% python3 -q
>>> import numpy as np
>>> np.set_printoptions(precision=2, suppress=True, linewidth=160, floatmode="fixed")
>>> def tidy(a):
...     return np.round(a, 2) + 0
... 
>>> W0 = np.array([[-6, -6, 6, 4, -5, 0, -2, -9, 0, 3],
...     [-1, 3, 3, -3, 0, 0, -7, -7, -6, -9],
...     [-5, -3, 9, -3, -7, -1, -1, -1, 8, -3],
...     [-6, 5, 1, 0, 4, -9, 9, -4, -8, 0],
...     [-6, -3, -7, 5, 7, 3, 2, 5, -3, 7],
...     [8, -3, 7, 5, 3, 3, 5, -5, 2, -4],
...     [3, -5, -5, 8, 5, -8, -2, 7, -1, 0],
...     [1, -5, 0, 5, 3, 8, -1, 7, 8, 8]])
>>> W0[-1] = W0[0] + -1 * W0[1]
>>> W0
array([[-6, -6,  6,  4, -5,  0, -2, -9,  0,  3],
       [-1,  3,  3, -3,  0,  0, -7, -7, -6, -9],
       [-5, -3,  9, -3, -7, -1, -1, -1,  8, -3],
       [-6,  5,  1,  0,  4, -9,  9, -4, -8,  0],
       [-6, -3, -7,  5,  7,  3,  2,  5, -3,  7],
       [ 8, -3,  7,  5,  3,  3,  5, -5,  2, -4],
       [ 3, -5, -5,  8,  5, -8, -2,  7, -1,  0],
       [-5, -9,  3,  7, -5,  0,  5, -2,  6, 12]])
>>> rank = np.linalg.matrix_rank(W0)
>>> rank
np.int64(7)
>>> ns = np.linalg.svd(W0)[2][rank:].T
>>> np.linalg.matrix_rank(W0.T @ W0), np.linalg.matrix_rank(W0 @ W0.T)
(np.int64(7), np.int64(7))
>>> m1 = np.diag(np.array([1, -2, -1, -1, -1, 0, 0, -2, 1, 0]))
>>> print(m1)
[[ 1  0  0  0  0  0  0  0  0  0]
 [ 0 -2  0  0  0  0  0  0  0  0]
 [ 0  0 -1  0  0  0  0  0  0  0]
 [ 0  0  0 -1  0  0  0  0  0  0]
 [ 0  0  0  0 -1  0  0  0  0  0]
 [ 0  0  0  0  0  0  0  0  0  0]
 [ 0  0  0  0  0  0  0  0  0  0]
 [ 0  0  0  0  0  0  0 -2  0  0]
 [ 0  0  0  0  0  0  0  0  1  0]
 [ 0  0  0  0  0  0  0  0  0  0]]
>>> tidy(np.linalg.norm(m1, "nuc"))
np.float64(9.0)
>>> tidy(np.linalg.norm(m1[0] - m1[8]))
np.float64(1.41)
>>> print(tidy(np.linalg.norm(m1) ** 2 / np.linalg.norm(m1, 2) ** 2))
3.25
>>> tidy(np.linalg.norm(m1, 2))
np.float64(2.0)
>>> np.linalg.norm(m1, axis=1).argmax()
np.int64(1)
>>> tidy(np.linalg.norm(m1, 1)), tidy(np.linalg.norm(m1, np.inf))
(np.float64(2.0), np.float64(2.0))
>>> tidy(np.linalg.norm(m1, axis=1))
array([1.00, 2.00, 1.00, 1.00, 1.00, 0.00, 0.00, 2.00, 1.00, 0.00])
